$ python3 -q
>>> import numpy as np
>>> np.set_printoptions(precision=1, suppress=True, linewidth=120)
>>> s = 5 * 0.9 ** np.arange(3)
>>> rng = np.random.default_rng(9771)
>>> arr = rng.normal(size=(11, 3)) * rng.permutation(s)
>>> arr
array([[-1.4,  7. ,  6.5],
       [-4. ,  5. ,  3. ],
       [ 2.4, -2.6, -3.6],
       [ 7.4, 12.8, -4.6],
       [-4.8,  3.9, -8.9],
       [ 1.8,  1. , -2.7],
       [ 4.5,  7.5,  7.9],
       [ 5.8, 12.3, -0.8],
       [-5.7, -2.8,  1.5],
       [ 5.9,  4.2, -3.2],
       [-4.4, -1.8,  8.7]])
>>> labels = rng.permutation(3)
>>> other = arr[:, labels] * rng.choice([-1, 1], 3)
>>> other
array([[ 1.4, -6.5,  7. ],
       [ 4. , -3. ,  5. ],
       [-2.4,  3.6, -2.6],
       [-7.4,  4.6, 12.8],
       [ 4.8,  8.9,  3.9],
       [-1.8,  2.7,  1. ],
       [-4.5, -7.9,  7.5],
       [-5.8,  0.8, 12.3],
       [ 5.7, -1.5, -2.8],
       [-5.9,  3.2,  4.2],
       [ 4.4, -8.7, -1.8]])
>>> U, _, Vh = np.linalg.svd(arr.T @ other)
>>> np.round(np.linalg.lstsq(arr, other)[0], 1) + 0
array([[-1.,  0.,  0.],
       [ 0.,  0.,  1.],
       [ 0., -1.,  0.]])
>>> G = np.cov(arr, rowvar=False)
>>> np.polyfit(arr[:, 0], arr[:, 1], 1)
array([0.7, 3.8])
>>> arr.std(axis=0)
array([4.7, 5.2, 5.4])
>>> np.round(np.corrcoef(arr[:, 0], arr[:, 1])[0, 1], 1)
np.float64(0.6)
>>> np.median(arr, axis=0)
array([ 1.8,  4.2, -0.8])
>>> np.argsort(-arr.std(axis=0).round(6), kind="stable")
array([2, 1, 0])
>>> np.corrcoef(arr.T)
array([[ 1. ,  0.6, -0.2],
       [ 0.6,  1. , -0.1],
       [-0.2, -0.1,  1. ]])
>>> np.linalg.eigvalsh(G)[::-1]
array([46.3, 29.9,  9.8])
>>> G
array([[24.1, 16.4, -6.4],
       [16.4, 29.9, -2.6],
       [-6.4, -2.6, 32.1]])
>>> Xs = arr - arr.mean(axis=0)
>>> V = np.linalg.svd(Xs)[2][:2]
>>> other = Xs - Xs @ V.T @ V
>>> other.std(axis=0)
array([2.3, 1.8, 0.4])
>>> (Xs @ V.T).std(axis=0)
array([6.5, 5.2])
>>> np.round(np.linalg.norm(other) / np.linalg.norm(Xs), 1)
np.float64(0.3)
>>> data = np.tril(np.array([[0, 3, 2], [0, 0, 1], [0, 0, 3]]), -1) + np.eye(3, dtype=int)
>>> data
array([[1, 0, 0],
       [0, 1, 0],
       [0, 0, 1]])
>>> # keeps lengths
>>> data @ (-1.0) ** np.arange(3)
array([ 1., -1.,  1.])
>>> (data @ data)[0]
array([1, 0, 0])
>>> np.allclose(data @ data.T, data.T @ data)
True
>>> np.fft.fft(data[0])
array([1.+0.j, 1.+0.j, 1.+0.j])
>>> np.linalg.matrix_power(data, 2)
array([[1, 0, 0],
       [0, 1, 0],
       [0, 0, 1]])
>>> data @ np.ones(3)
array([1., 1., 1.])
>>> pr = np.eye(3)[1]
>>> for _ in range(3):
...     pr = pr @ data
...     print(pr.round(1))
... 
[0. 1. 0.]
[0. 1. 0.]
[0. 1. 0.]
>>> evals, V = np.linalg.eigh(data)
>>> vec = np.array([0, 1, 2])
>>> np.abs(data).sum(axis=1).max(), np.abs(evals).max()
(np.int64(1), np.float64(1.0))
>>> V * np.maximum(evals, 0) @ V.T
array([[1., 0., 0.],
       [0., 1., 0.],
       [0., 0., 1.]])
>>> vec @ data @ vec / (vec @ vec), evals[0], evals[-1]
(np.float64(1.0), np.float64(1.0), np.float64(1.0))
>>> vec = np.array([1, 1, -1])
>>> np.linalg.eigvalsh(2 * data - np.eye(3))
array([1., 1., 1.])
>>> (vec - data @ vec) @ (data @ vec)
np.int64(0)
>>> np.trace(data)
np.int64(3)
>>> np.round(np.linalg.det(data), 1)
np.float64(1.0)
>>> np.linalg.matrix_power(data, 3)
array([[1, 0, 0],
       [0, 1, 0],
       [0, 0, 1]])
>>> np.round(np.abs(np.linalg.eigvals(data)).max(), 1)
np.float64(1.0)
>>> np.allclose(data @ data.T, data.T @ data)
True
>>> np.sort(np.abs(np.linalg.eigvals(data)))
array([1., 1., 1.])
>>> mat = np.load("mat.npy")
>>> mat
array([[5., 3., 0.],
       [3., 5., 3.],
       [0., 3., 2.]])
>>> proj = np.triu(np.array([[1, 1, 1], [2, 0, 0], [0, 2, 2]]), 1) + np.eye(3)
>>> other = proj @ mat @ np.linalg.inv(proj)
>>> proj @ mat - mat @ proj
array([[ 3.,  3.,  0.],
       [ 0., -3., -3.],
       [ 0.,  0.,  0.]])
>>> np.poly(other)
array([  1., -12.,  27.,  13.])
>>> np.trace(other), np.trace(mat)
(np.float64(12.0), np.float64(12.0))
>>> round(np.linalg.det(other), 1)
np.float64(-13.0)
>>> other
array([[ 8.,  3., -3.],
       [ 3.,  2.,  0.],
       [ 0.,  3.,  2.]])
>>> other = mat + rng.integers(-2, 3, (3, 2)) @ rng.integers(-2, 3, (2, 3))
>>> other
array([[11., -5.,  4.],
       [ 1.,  5.,  3.],
       [-2.,  3.,  2.]])
>>> np.linalg.matrix_rank(other - mat, tol=1e-8)
np.int64(2)
>>> other = mat / np.linalg.norm(mat, axis=1, keepdims=True)
>>> G = other @ other.T
>>> np.linalg.norm(other, axis=1)
array([1., 1., 1.])
>>> round(np.degrees(np.arccos(np.clip(G[1, 2], -1, 1))), 1)
np.float64(27.4)
>>> (G - 2 * np.eye(3)).round(6).argmax(axis=1)
array([1, 2, 1])
>>> (np.abs(G) > 0.9).astype(int)
array([[1, 0, 0],
       [0, 1, 0],
       [0, 0, 1]])
>>> np.argwhere(np.triu(np.abs(G) > 0.95, 1))
array([], shape=(0, 2), dtype=int64)
>>> G[1]
array([0.8, 1. , 0.9])
>>> f = np.array([0, 0, 2, 3]) + 0.5
>>> X = np.eye(4) - 2 * np.outer(f, f) / (f @ f)
>>> X.round(1) + 0
array([[ 1. ,  0. , -0.1, -0.2],
       [ 0. ,  1. , -0.1, -0.2],
       [-0.1, -0.1,  0.3, -0.9],
       [-0.2, -0.2, -0.9, -0.3]])
>>> # columns are unit length and at right angles
>>> vec = np.array([0, 1, 3, -3])
>>> rhs = X @ vec
>>> b, lr = np.zeros(4), 1 / np.linalg.norm(X, 2) ** 2
>>> for i in range(60):
...     b -= lr * X.T @ (X @ b - rhs)
...     if i % 10 == 0: print(i, round(np.linalg.norm(X @ b - rhs), 1))
... 
0 0.0
10 0.0
20 0.0
30 0.0
40 0.0
50 0.0
>>> round(float(np.linalg.cond(X)), 1)
1.0
>>> b.round(1) + 0
array([ 0.,  1.,  3., -3.])
>>> vec = np.array([0, 0, 1, 1])
>>> h = np.maximum(X @ vec, 0)
>>> np.flatnonzero(h > 1e-9)
array([], dtype=int64)
>>> h
array([0., 0., 0., 0.])
>>> other = X / np.sqrt((X ** 2).mean(axis=1, keepdims=True))
>>> X - X.mean(axis=1, keepdims=True)
array([[ 0.8, -0.2, -0.3, -0.3],
       [-0.2,  0.8, -0.3, -0.3],
       [ 0.1,  0.1,  0.6, -0.7],
       [ 0.2,  0.2, -0.5,  0.1]])
>>> other[0]
array([ 1.9, -0.1, -0.3, -0.4])
>>> evals, V = np.linalg.eig(X)
>>> np.round(X @ V[:, 0] - evals[0] * V[:, 0], 1) + 0
array([0., 0., 0., 0.])
>>> evals
array([ 1., -1.,  1.,  1.])
>>> round(np.prod(evals), 1)
np.float64(-1.0)
>>> evals, V = np.linalg.eigh(X)
>>> vec = np.array([-2, 0, 1, 1])
>>> round(float(vec @ X @ vec / (vec @ vec)), 1), round(float(evals[0]), 1), evals[-1]
(0.6, -1.0, np.float64(1.0))
>>> np.round(V * np.maximum(evals, 0) @ V.T, 1) + 0
array([[ 1. ,  0. , -0.1, -0.1],
       [ 0. ,  1. , -0.1, -0.1],
       [-0.1, -0.1,  0.7, -0.5],
       [-0.1, -0.1, -0.5,  0.4]])
>>> J = np.loadtxt("test4.csv", delimiter=",")
>>> J
array([[ 0.2,  0.2,  0.7, -0.9, -0.7],
       [-0.2,  0.2,  0.9, -0.6, -0.4],
       [-0.6,  1.8,  0.1, -1.2,  0.9]])
>>> np.linalg.norm(J, axis=1)
array([1.4, 1.2, 2.4])
>>> round(float(J[0] @ J[1]), 1)
1.5
>>> np.round(np.linalg.norm(J, 1), 1), round(np.linalg.norm(J, np.inf), 1)
(np.float64(2.7), np.float64(4.6))
>>> np.linalg.norm(J, axis=1).argmax()
np.int64(2)
>>> round(float(np.linalg.norm(J, "nuc")), 1)
4.5
>>> other = np.array([[3, 1], [1, 2]])
>>> basis = np.kron(other, J)
>>> np.linalg.matrix_rank(basis)
np.int64(6)
>>> np.round(np.linalg.norm(basis, 2), 1), round(float(np.linalg.norm(other, 2) * np.linalg.norm(J, 2)), 1)
(np.float64(9.1), 9.1)
>>> basis.shape
(6, 10)
>>> W0 = np.array([[0, 1, 3, 1], [1, 0, 1, 3], [3, 1, 0, 1], [1, 3, 1, 0]])
>>> theta = np.radians(45)
>>> r_ = np.eye(4)
>>> r_[1, 1] = r_[0, 0] = np.cos(theta)
>>> r_[1, 0], r_[0, 1] = -np.sin(theta), np.sin(theta)
>>> r_
array([[ 0.7,  0.7,  0. ,  0. ],
       [-0.7,  0.7,  0. ,  0. ],
       [ 0. ,  0. ,  1. ,  0. ],
       [ 0. ,  0. ,  0. ,  1. ]])
>>> other = W0 @ r_.T
>>> np.abs(other - W0).max(axis=0)
array([1.8, 2.4, 0. , 0. ])
>>> np.allclose(W0 @ W0.T, other @ other.T)
True
>>> round(np.linalg.det(r_), 1), round(np.trace(r_), 1)
(np.float64(1.0), np.float64(3.4))
>>> np.linalg.svd(W0, compute_uv=False), np.linalg.svd(other, compute_uv=False)
(array([5., 3., 3., 1.]), array([5., 3., 3., 1.]))
>>> np.allclose(np.linalg.norm(W0, axis=1), np.linalg.norm(other, axis=1))
True
>>> vec = np.array([1, 1, -2, -2])
>>> rhs = r_ @ vec
>>> b, lr = np.zeros(4), 1 / np.linalg.norm(r_, 2) ** 2
>>> for i in range(60):
...     b -= lr * r_.T @ (r_ @ b - rhs)
...     if i % 10 == 0: print(i, round(np.linalg.norm(r_ @ b - rhs), 1))
... 
0 0.0
10 0.0
20 0.0
30 0.0
40 0.0
50 0.0
>>> round(np.linalg.cond(r_), 1)
np.float64(1.0)
>>> T = np.stack([W0, 3 * W0, W0[::-1]])
>>> T.sum(axis=0)
array([[ 1,  7, 13,  4],
       [ 7,  1,  4, 13],
       [13,  4,  1,  7],
       [ 4, 13,  7,  1]])
>>> (T @ W0.T).shape
(3, 4, 4)
>>> np.linalg.matrix_rank(T)
array([4, 4, 4])
>>> other = np.array([[1, 5, 3], [1, 4, 2]])
>>> basis = np.kron(other, W0)
>>> round(float(np.linalg.norm(basis, 2)), 1), np.round(np.linalg.norm(other, 2) * np.linalg.norm(W0, 2), 1)
(37.4, np.float64(37.4))
>>> A = np.load("out6.npy")
>>> A
array([[  1.,   2.,   2.,  -1.],
       [ -8.,  13.,   8.,  -5.],
       [  8., -10.,  -5.,   5.],
       [ -4.,   6.,   4.,   0.]])
>>> other = A / np.sqrt((A ** 2).mean(axis=1, keepdims=True))
>>> np.linalg.matrix_rank(other) == np.linalg.matrix_rank(A)
np.True_
>>> A - A.mean(axis=1, keepdims=True)
array([[  0. ,   1. ,   1. ,  -2. ],
       [-10. ,  11. ,   6. ,  -7. ],
       [  8.5,  -9.5,  -4.5,   5.5],
       [ -5.5,   4.5,   2.5,  -1.5]])
>>> U, s, Vh = np.linalg.svd(A)
>>> s
array([24.5,  3. ,  2.5,  0.1])
>>> np.argmax(s[:-1] / (s[1:] + 1e-6)) + 1
np.int64(3)
>>> other = U[:, :3] @ np.diag(s[:3]) @ Vh[:3]
>>> other.round(1) + 0
array([[  1.,   2.,   2.,  -1.],
       [ -8.,  13.,   8.,  -5.],
       [  8., -10.,  -5.,   5.],
       [ -4.,   6.,   4.,   0.]])
>>> round(float(np.abs(A - other).max()), 1)
0.0
>>> np.linalg.matrix_rank(A, rtol=0.05)
np.int64(3)
>>> evals, V = np.linalg.eig(A)
>>> np.sort(np.linalg.eigvals(A.T))
array([1., 2., 3., 3.])
>>> np.round(A @ V[:, 0] - evals[0] * V[:, 0], 1) + 0
array([0., 0., 0., 0.])
>>> E = np.array([[-2.0, 0.0], [0.0, -2.0]])
>>> # equal to its transpose
>>> np.sort(np.linalg.eigvals(E).real)
array([-2., -2.])
>>> (np.linalg.matrix_power((E != 0) + (E.T != 0) + np.eye(2), 2) > 0).astype(int)
array([[1, 0],
       [0, 1]])
>>> Xs = (arr - arr.mean(axis=0)) / arr.std(axis=0)
>>> np.argwhere(np.abs(Xs) > 2)
array([], shape=(0, 2), dtype=int64)
>>> b = np.linalg.lstsq(np.delete(Xs, 0, axis=1), Xs[:, 0])[0]
>>> round(float(1 - np.var(Xs[:, 0] - np.delete(Xs, 0, axis=1) @ b)), 1)
0.4
>>> evals, V = np.linalg.eigh(E)
>>> np.linalg.eigvalsh(E + -3 * np.eye(2))
array([-5., -5.])
>>> V @ np.diag(evals) @ V.T
array([[-2.,  0.],
       [ 0., -2.]])
>>> np.linalg.eigvalsh(E @ E)
array([4., 4.])
>>> E @ E
array([[4., 0.],
       [0., 4.]])
>>> np.linalg.matrix_power(E, 3)
array([[-8.,  0.],
       [ 0., -8.]])
>>> [round(float(np.linalg.det(E[:i, :i])), 2) + 0 for i in range(1, 3)]
[-2.0, 4.0]
>>> np.all(np.linalg.eigvalsh(E) > 0)
np.False_
